In [1]: import numpy as np

In [2]: from numpy import linalg as LA

In [3]: np.set_printoptions(precision=1, suppress=True, linewidth=200, floatmode="fixed")

In [4]: m1 = np.load("sample10.npy")

In [5]: m1
Out[5]: 
array([[ 0.7, -1.4, -1.5,  2.6,  0.4, -2.5,  0.9],
       [-1.4, -1.8, -1.2,  0.6,  0.1, -0.6,  0.1],
       [-1.5, -1.2,  2.3,  2.1,  2.4,  1.3, -2.2],
       [ 2.6,  0.6,  2.1,  1.6, -2.4, -1.2, -1.5],
       [ 0.4,  0.1,  2.4, -2.4,  2.3, -1.0,  1.8],
       [-2.5, -0.6,  1.3, -1.2, -1.0,  1.9,  3.9],
       [ 0.9,  0.1, -2.2, -1.5,  1.8,  3.9, -1.1]])

In [6]: print(round(float(LA.det(m1)), 1))
-8016.4

In [7]: np.allclose(m1, m1.T)
Out[7]: True

In [8]: m1.inv()
---------------------------------------------------------------------------
AttributeError                            Traceback (most recent call last)
Cell In[8], line 1
----> 1 m1.inv()

AttributeError: 'numpy.ndarray' object has no attribute 'inv'

In [9]: m1.sum(axis=1)
Out[9]: array([-0.8, -4.2,  3.2,  1.8,  3.6,  1.8,  1.9])

In [10]: m1.mean(axis=0)
Out[10]: array([-0.1, -0.6,  0.5,  0.3,  0.5,  0.3,  0.3])

In [11]: m1.shape
Out[11]: (7, 7)

In [12]: out = LA.inv(m1)

In [13]: np.allclose(out, m1.T)
Out[13]: False

In [14]: J = np.array([[130, 64, 135, 25],
    ...:     [64, 32, 68, 12],
    ...:     [135, 68, 145, 25],
    ...:     [25, 12, 25, 5]])

In [15]: print(J)
[[130  64 135  25]
 [ 64  32  68  12]
 [135  68 145  25]
 [ 25  12  25   5]]

In [16]: ev, V = LA.eigh(J)

In [17]: np.round(V.T @ V, 1) + 0
Out[17]: 
array([[1.0, 0.0, 0.0, 0.0],
       [0.0, 1.0, 0.0, 0.0],
       [0.0, 0.0, 1.0, 0.0],
       [0.0, 0.0, 0.0, 1.0]])

In [18]: (ev > 1e-8).sum(), (ev < -1e-8).sum()
Out[18]: (np.int64(2), np.int64(0))

In [19]: round(float(ev.sum()), 1), np.trace(J)
Out[19]: (312.0, np.int64(312))

In [20]: np.round(V.T @ J @ V, 1) + 0
Out[20]: 
array([[  0.0,   0.0,   0.0,   0.0],
       [  0.0,   0.0,   0.0,   0.0],
       [  0.0,   0.0,   2.7,   0.0],
       [  0.0,   0.0,   0.0, 309.3]])

In [21]: V @ np.diag(ev) @ V.T
Out[21]: 
array([[130.0,  64.0, 135.0,  25.0],
       [ 64.0,  32.0,  68.0,  12.0],
       [135.0,  68.0, 145.0,  25.0],
       [ 25.0,  12.0,  25.0,   5.0]])

In [22]: LA.eigvalsh(J + -1 * np.eye(4))
Out[22]: array([ -1.0,  -1.0,   1.7, 308.3])

In [23]: np.abs(V[:, -1]).round(6).argmax()
Out[23]: np.int64(2)

In [24]: np.round(LA.eigvalsh(J @ J), 1) + 0
Out[24]: array([    0.0,     0.0,     7.5, 95644.5])

In [25]: np.abs(V[:, -1])
Out[25]: array([0.6, 0.3, 0.7, 0.1])

In [26]: np.round(LA.svd(J, compute_uv=False), 1) + 0
Out[26]: array([309.3,   2.7,   0.0,   0.0])

In [27]: ev.round(1) + 0
Out[27]: array([  0.0,   0.0,   2.7, 309.3])

In [28]: out = J / np.sqrt((J ** 2).mean(axis=1, keepdims=True))

In [29]: LA.matrix_rank(out) == LA.matrix_rank(J)
Out[29]: np.True_

In [30]: LA.norm(out, axis=1)
Out[30]: array([2.0, 2.0, 2.0, 2.0])

In [31]: print(out[3])
[1.3 0.6 1.3 0.3]

In [32]: print(round(np.trace(LA.pinv(J) @ J), 1))
2.0

In [33]: print(J @ LA.pinv(J) @ J)
[[130.0  64.0 135.0  25.0]
 [ 64.0  32.0  68.0  12.0]
 [135.0  68.0 145.0  25.0]
 [ 25.0  12.0  25.0   5.0]]

In [34]: np.unique(J.round(6), axis=0).shape
Out[34]: (4, 4)

In [35]: rng = np.random.default_rng(5475)

In [36]: arr = np.array([[1, 0, 3, 3, 2, 3, 0],
    ...:     [3, 1, 1, 3, 0, 2, 0],
    ...:     [1, 0, 3, 3, 3, 0, 2],
    ...:     [0, 2, 3, 3, 1, 0, 2],
    ...:     [3, 1, 3, 3, 2, 2, 3],
    ...:     [0, 2, 1, 1, 3, 0, 1],
    ...:     [3, 2, 0, 3, 1, 3, 2],
    ...:     [0, 0, 2, 3, 3, 1, 2]]) * (rng.random((8, 7)) < 0.3)

In [37]: arr
Out[37]: 
array([[1, 0, 3, 0, 0, 0, 0],
       [0, 1, 1, 0, 0, 2, 0],
       [1, 0, 0, 0, 3, 0, 2],
       [0, 2, 0, 0, 0, 0, 0],
       [3, 0, 0, 3, 0, 2, 0],
       [0, 0, 0, 0, 0, 0, 0],
       [0, 0, 0, 0, 0, 0, 0],
       [0, 0, 0, 3, 3, 1, 0]])

In [38]: print(np.allclose(arr[:-1].T @ LA.lstsq(arr[:-1].T, arr[-1])[0], arr[-1]))
False

In [39]: print(np.round(arr @ LA.pinv(arr) @ arr, 1) + 0)
[[1.0 0.0 3.0 0.0 0.0 0.0 0.0]
 [0.0 1.0 1.0 0.0 0.0 2.0 0.0]
 [1.0 0.0 0.0 0.0 3.0 0.0 2.0]
 [0.0 2.0 0.0 0.0 0.0 0.0 0.0]
 [3.0 0.0 0.0 3.0 0.0 2.0 0.0]
 [0.0 0.0 0.0 0.0 0.0 0.0 0.0]
 [0.0 0.0 0.0 0.0 0.0 0.0 0.0]
 [0.0 0.0 0.0 3.0 3.0 1.0 0.0]]

In [40]: print(np.unique(arr.round(6), axis=0).shape)
(7, 7)

In [41]: round(float(np.trace(LA.pinv(arr) @ arr)), 1)
Out[41]: 6.0

In [42]: t3 = np.stack([arr, 4 * arr, arr[::-1]])

In [43]: t3.sum(axis=0)
Out[43]: 
array([[ 5,  0, 15,  3,  3,  1,  0],
       [ 0,  5,  5,  0,  0, 10,  0],
       [ 5,  0,  0,  0, 15,  0, 10],
       [ 3, 10,  0,  3,  0,  2,  0],
       [15,  2,  0, 15,  0, 10,  0],
       [ 1,  0,  0,  0,  3,  0,  2],
       [ 0,  1,  1,  0,  0,  2,  0],
       [ 1,  0,  3, 15, 15,  5,  0]])

In [44]: LA.norm(t3, axis=(1, 2))
Out[44]: array([ 8.7, 34.6,  8.7])

In [45]: rk = LA.matrix_rank(arr)

In [46]: rk
Out[46]: np.int64(6)

In [47]: null = LA.svd(arr)[2][rk:].T

In [48]: np.allclose(arr @ null, 0)
Out[48]: True

In [49]: print(np.round(null @ null.T, 1) + 0)
[[ 0.1  0.0  0.0 -0.1  0.1  0.0 -0.3]
 [ 0.0  0.0  0.0  0.0  0.0  0.0  0.0]
 [ 0.0  0.0  0.0  0.0  0.0  0.0  0.1]
 [-0.1  0.0  0.0  0.2 -0.1  0.0  0.3]
 [ 0.1  0.0  0.0 -0.1  0.1  0.0 -0.3]
 [ 0.0  0.0  0.0  0.0  0.0  0.0  0.0]
 [-0.3  0.0  0.1  0.3 -0.3  0.0  0.6]]

In [50]: [int(LA.matrix_rank(arr[:i])) for i in range(1, len(arr) + 1)]
Out[50]: [1, 2, 3, 4, 5, 5, 5, 6]

In [51]: null.shape
Out[51]: (7, 1)

In [52]: K = np.load("data.npy")

In [53]: K
Out[53]: 
array([[0.5, 0.0, 0.0, 0.0, 0.5],
       [0.0, 0.2, 0.2, 0.2, 0.2],
       [0.0, 0.3, 0.3, 0.3, 0.0],
       [0.0, 0.3, 0.0, 0.7, 0.0],
       [0.0, 0.5, 0.0, 0.0, 0.5]])

In [54]: K.sum(axis=1)
Out[54]: array([1.0, 1.0, 1.0, 1.0, 1.0])

In [55]: print(np.sort(np.abs(LA.eigvals(K)))[::-1])
[1.0 0.6 0.5 0.3 0.1]

In [56]: K @ np.ones(5)
Out[56]: array([1.0, 1.0, 1.0, 1.0, 1.0])

In [57]: LA.matrix_power(K, 2)
Out[57]: 
array([[0.2, 0.2, 0.0, 0.0, 0.5],
       [0.0, 0.4, 0.1, 0.3, 0.2],
       [0.0, 0.3, 0.2, 0.4, 0.1],
       [0.0, 0.3, 0.1, 0.5, 0.1],
       [0.0, 0.4, 0.1, 0.1, 0.4]])

In [58]: pr = np.eye(5)[2]

In [59]: for _ in range(4):
    ...:     pr = pr @ K
    ...:     print(pr.round(1))
    ...: 
[0.0 0.3 0.3 0.3 0.0]
[0.0 0.3 0.2 0.4 0.1]
[0.0 0.3 0.1 0.4 0.1]
[0.0 0.3 0.1 0.4 0.1]

In [60]: ev, V = LA.eig(K)

In [61]: ev
Out[61]: array([ 0.5, -0.1,  1.0,  0.6,  0.3])

In [62]: np.sort(LA.eigvals(LA.inv(K)))
Out[62]: array([-6.8,  1.0,  1.8,  2.0,  3.0])

In [63]: print(K @ V[:, 0] - ev[0] * V[:, 0])
[0.0 0.0 0.0 0.0 0.0]

In [64]: def softmax(z):
    ...:     e = np.exp(z - z.max(axis=-1, keepdims=True))
    ...:     return e / e.sum(axis=-1, keepdims=True)
    ...: 

In [65]: np.round(softmax(10 * K[3]), 1) + 0
Out[65]: array([0.0, 0.0, 0.0, 1.0, 0.0])

In [66]: softmax(K[3] + -1)
Out[66]: array([0.2, 0.2, 0.2, 0.3, 0.2])

In [67]: att = K @ K.T / np.sqrt(5)

In [68]: softmax(att)[3] @ K
Out[68]: array([0.1, 0.3, 0.1, 0.3, 0.2])

In [69]: softmax(att + np.triu(np.full(att.shape, -np.inf), 1))
Out[69]: 
array([[1.0, 0.0, 0.0, 0.0, 0.0],
       [0.5, 0.5, 0.0, 0.0, 0.0],
       [0.3, 0.3, 0.4, 0.0, 0.0],
       [0.2, 0.2, 0.3, 0.3, 0.0],
       [0.2, 0.2, 0.2, 0.2, 0.2]])

In [70]: G = K.T @ K

In [71]: np.round(LA.eigvalsh(G)[::-1], 1) + 0
Out[71]: array([1.2, 0.6, 0.2, 0.1, 0.0])

In [72]: np.allclose(G, G.T)
Out[72]: True

In [73]: (K @ K.T).shape
Out[73]: (5, 5)

In [74]: np.round(LA.svd(K, compute_uv=False) ** 2, 1) + 0
Out[74]: array([1.2, 0.6, 0.2, 0.1, 0.0])

In [75]: LA.matrix_rank(G)
Out[75]: np.int64(5)

In [76]: G
Out[76]: 
array([[0.2, 0.0, 0.0, 0.0, 0.2],
       [0.0, 0.5, 0.2, 0.4, 0.3],
       [0.0, 0.2, 0.2, 0.2, 0.1],
       [0.0, 0.4, 0.2, 0.6, 0.1],
       [0.2, 0.3, 0.1, 0.1, 0.6]])
